>>> import numpy as np
>>> from numpy import linalg as LA
>>> np.set_printoptions(precision=2, suppress=True, linewidth=140)
>>> M = np.loadtxt("run6.csv", delimiter=",")
>>> M
array([[ 0.15,  0.1 ,  0.  , -0.35],
       [ 0.1 ,  0.06,  0.  , -0.22],
       [ 0.  ,  0.  ,  0.  ,  0.  ],
       [-0.35, -0.22,  0.  ,  0.78]])
>>> vec = np.array([-3, -3, 0, -3])
>>> np.einsum("ij,j->i", M, vec)
array([ 0.29,  0.18,  0.  , -0.65])
>>> M @ np.ones(4)
array([-0.1 , -0.06,  0.  ,  0.22])
>>> M @ np.eye(4)[1]
array([ 0.1 ,  0.06,  0.  , -0.22])
>>> M @ (2 * vec)
array([ 0.58,  0.36,  0.  , -1.31])
>>> np.round(np.sort(LA.eigvals(M).real), 2) + 0
array([0., 0., 0., 1.])
>>> data = np.load("out8.npy")
>>> data
array([[0, 0, 1, 0],
       [0, 0, 0, 0],
       [1, 0, 0, 1],
       [0, 0, 1, 0]])
>>> w, evecs = LA.eigh(data)
>>> np.round(evecs.T @ data @ evecs, 2) + 0
array([[-1.41,  0.  ,  0.  ,  0.  ],
       [ 0.  ,  0.  ,  0.  ,  0.  ],
       [ 0.  ,  0.  ,  0.  ,  0.  ],
       [ 0.  ,  0.  ,  0.  ,  1.41]])
>>> w.round(2) + 0
array([-1.41,  0.  ,  0.  ,  1.41])
>>> w.sum(), np.trace(data)
(np.float64(0.0), np.int64(0))
>>> np.abs(evecs[:, -1]).round(6).argmax()
np.int64(2)
>>> np.round(evecs.T @ evecs, 2) + 0
array([[1., 0., 0., 0.],
       [0., 1., 0., 0.],
       [0., 0., 1., 0.],
       [0., 0., 0., 1.]])
>>> LA.svd(data, compute_uv=False)
array([1.41, 1.41, 0.  , 0.  ])
>>> LA.eigvalsh(data + 4 * np.eye(4))
array([2.59, 4.  , 4.  , 5.41])
>>> U, sig, vt = LA.svd(data)
>>> evecs = vt[:(sig > 1e-8).sum()]
>>> rng = np.random.default_rng(28095)
>>> vec = data[2] + -3 * data[3] + rng.integers(2) * np.eye(4)[2]
>>> vec
array([ 1.,  0., -2.,  1.])
>>> LA.matrix_rank(np.vstack([data, vec]))
np.int64(2)
>>> np.diag(evecs.T @ evecs)
array([0.5, 0. , 1. , 0.5])
>>> np.allclose(evecs.T @ evecs @ vec, vec)
True
>>> round(LA.norm(vec - evecs.T @ evecs @ vec), 2)
np.float64(0.0)
>>> np.argwhere(np.triu(data))
array([[0, 2],
       [2, 3]])
>>> data.sum(axis=0)
array([1, 0, 2, 1])
>>> data @ data
array([[1, 0, 0, 1],
       [0, 0, 0, 0],
       [0, 0, 2, 0],
       [1, 0, 0, 1]])
>>> low = np.diag(data.sum(axis=1)) - data
>>> round(LA.det(low[1:, 1:]))
0
>>> (LA.eigvalsh(low) < 1e-8).sum()
np.int64(2)
>>> low
array([[ 1,  0, -1,  0],
       [ 0,  0,  0,  0],
       [-1,  0,  2, -1],
       [ 0,  0, -1,  1]])
>>> LA.matrix_rank(low)
np.int64(2)
>>> mat = np.load("m.npy")
>>> mat
array([[-0.46, -0.5 , -0.73,  0.06],
       [-0.52, -0.51,  0.68,  0.07],
       [ 0.26, -0.36,  0.01, -0.89],
       [ 0.67, -0.6 ,  0.02,  0.44]])
>>> # orthonormal columns
>>> vec = np.array([9, 3, 2, 8])
>>> 4 - LA.matrix_rank(mat - np.eye(4), tol=1e-8)
np.int64(1)
>>> round(LA.norm(vec), 2), round(float(LA.norm(mat @ vec)), 2)
(np.float64(12.57), 12.57)
>>> np.sort(np.abs(np.degrees(np.angle(LA.eigvals(mat)))))
array([  0.  , 105.12, 105.12, 180.  ])
>>> LA.inv(mat)
array([[-0.46, -0.52,  0.26,  0.67],
       [-0.5 , -0.51, -0.36, -0.6 ],
       [-0.73,  0.68,  0.01,  0.02],
       [ 0.06,  0.07, -0.89,  0.44]])
>>> np.abs(LA.eigvals(mat))
array([1., 1., 1., 1.])
>>> mat - mat[0]
array([[ 0.  ,  0.  ,  0.  ,  0.  ],
       [-0.05, -0.01,  1.41,  0.01],
       [ 0.72,  0.13,  0.74, -0.95],
       [ 1.14, -0.1 ,  0.75,  0.38]])
>>> mat.sum(axis=1)
array([-1.64, -0.27, -0.99,  0.53])
>>> LA.matrix_rank(mat)
np.int64(4)
>>> LA.svd(mat, compute_uv=False)
array([1., 1., 1., 1.])
>>> np.round(mat.mean(axis=0), 2) + 0
array([-0.01, -0.49,  0.  , -0.08])
>>> other = mat / LA.norm(mat, axis=1, keepdims=True)
>>> cov = other @ other.T
>>> (cov - 2 * np.eye(4)).round(6).argmax(axis=1)
array([1, 0, 0, 0])
>>> LA.norm(mat, axis=0)
array([1., 1., 1., 1.])
>>> np.round(mat.T @ mat, 2) + 0
array([[1., 0., 0., 0.],
       [0., 1., 0., 0.],
       [0., 0., 1., 0.],
       [0., 0., 0., 1.]])
>>> np.round(mat @ mat.T, 2) + 0
array([[1., 0., 0., 0.],
       [0., 1., 0., 0.],
       [0., 0., 1., 0.],
       [0., 0., 0., 1.]])
>>> LA.svd(mat, compute_uv=False)
array([1., 1., 1., 1.])
>>> vec = np.array([0, -4, -3, 1])
>>> h1 = np.maximum(mat @ vec, 0)
>>> np.maximum(mat @ vec, 0) - np.maximum(-mat @ vec, 0)
array([4.24, 0.05, 0.52, 2.78])
>>> np.round(mat.T @ h1, 2) + 0
array([ 0., -4., -3.,  1.])
>>> E = np.load("layer10.npy")
>>> E
array([[ 0.42, -0.95, -0.72],
       [-0.2 ,  0.66,  0.38],
       [-0.29,  0.83,  0.54],
       [ 0.1 , -0.38, -0.2 ],
       [ 0.1 , -0.38, -0.2 ],
       [-0.74,  1.  ,  0.96],
       [ 0.54, -0.98, -0.83],
       [ 0.34, -0.89, -0.6 ],
       [ 0.2 , -0.66, -0.38],
       [-0.46,  0.96,  0.76],
       [-0.15,  0.54,  0.29],
       [-0.1 ,  0.38,  0.2 ],
       [ 0.  ,  0.  ,  0.  ],
       [-0.5 ,  0.98,  0.8 ],
       [ 0.54, -0.98, -0.83],
       [-0.74,  1.  ,  0.96],
       [-0.1 ,  0.38,  0.2 ],
       [-0.5 ,  0.98,  0.8 ],
       [ 0.05, -0.2 , -0.1 ],
       [ 0.1 , -0.38, -0.2 ],
       [ 0.57, -0.99, -0.86],
       [-0.34,  0.89,  0.6 ]])
>>> # rows 3 and 4 are equal
>>> other = E + rng.integers(-2, 3, (22, 1)) @ rng.integers(-2, 3, (1, 3))
>>> other
array([[-3.58, -0.95,  3.28],
       [ 3.8 ,  0.66, -3.62],
       [ 3.71,  0.83, -3.46],
       [ 0.1 , -0.38, -0.2 ],
       [ 4.1 , -0.38, -4.2 ],
       [ 3.26,  1.  , -3.04],
       [ 4.54, -0.98, -4.83],
       [-1.66, -0.89,  1.4 ],
       [ 2.2 , -0.66, -2.38],
       [-2.46,  0.96,  2.76],
       [ 3.85,  0.54, -3.71],
       [-0.1 ,  0.38,  0.2 ],
       [ 4.  ,  0.  , -4.  ],
       [-0.5 ,  0.98,  0.8 ],
       [-3.46, -0.98,  3.17],
       [-2.74,  1.  ,  2.96],
       [-0.1 ,  0.38,  0.2 ],
       [ 3.5 ,  0.98, -3.2 ],
       [ 2.05, -0.2 , -2.1 ],
       [ 2.1 , -0.38, -2.2 ],
       [-3.43, -0.99,  3.14],
       [-4.34,  0.89,  4.6 ]])
>>> LA.matrix_rank(other - E, tol=1e-8)
np.int64(1)
>>> np.abs(other - E).sum(axis=1)
array([8., 8., 8., 0., 8., 8., 8., 4., 4., 4., 8., 0., 8., 0., 8., 4., 0., 8., 4., 4., 8., 8.])
>>> other - E
array([[-4.,  0.,  4.],
       [ 4.,  0., -4.],
       [ 4.,  0., -4.],
       [ 0.,  0.,  0.],
       [ 4.,  0., -4.],
       [ 4.,  0., -4.],
       [ 4.,  0., -4.],
       [-2.,  0.,  2.],
       [ 2.,  0., -2.],
       [-2.,  0.,  2.],
       [ 4.,  0., -4.],
       [ 0.,  0.,  0.],
       [ 4.,  0., -4.],
       [ 0.,  0.,  0.],
       [-4.,  0.,  4.],
       [-2.,  0.,  2.],
       [ 0.,  0.,  0.],
       [ 4.,  0., -4.],
       [ 2.,  0., -2.],
       [ 2.,  0., -2.],
       [-4.,  0.,  4.],
       [-4.,  0.,  4.]])
>>> other = np.c_[E[:, :1] @ np.array([[0]]), np.array([2, 0, 3, 3, 2, 2, 0, 1, 2, 3, 1, 0, 0, 0, 3, 0, 3, 0, 2, 0, 0, 0])]
>>> other
array([[0., 2.],
       [0., 0.],
       [0., 3.],
       [0., 3.],
       [0., 2.],
       [0., 2.],
       [0., 0.],
       [0., 1.],
       [0., 2.],
       [0., 3.],
       [0., 1.],
       [0., 0.],
       [0., 0.],
       [0., 0.],
       [0., 3.],
       [0., 0.],
       [0., 3.],
       [0., 0.],
       [0., 2.],
       [0., 0.],
       [0., 0.],
       [0., 0.]])
>>> LA.matrix_rank(other)
np.int64(1)
>>> LA.norm(LA.qr(E)[0].T @ other, axis=0) ** 2 / ((other ** 2).sum(axis=0) + 1e-12)
array([0.  , 0.02])
>>> LA.norm(other - E @ LA.lstsq(E, other)[0], axis=0)
array([0.  , 8.12])
>>> proj = E @ LA.solve(E.T @ E, E.T)
>>> np.allclose(proj @ proj, proj)
True
>>> proj @ E[:, 0]
array([ 0.42, -0.2 , -0.29,  0.1 ,  0.1 , -0.74,  0.54,  0.34,  0.2 , -0.46, -0.15, -0.1 ,  0.  , -0.5 ,  0.54, -0.74, -0.1 , -0.5 ,  0.05,
        0.1 ,  0.57, -0.34])
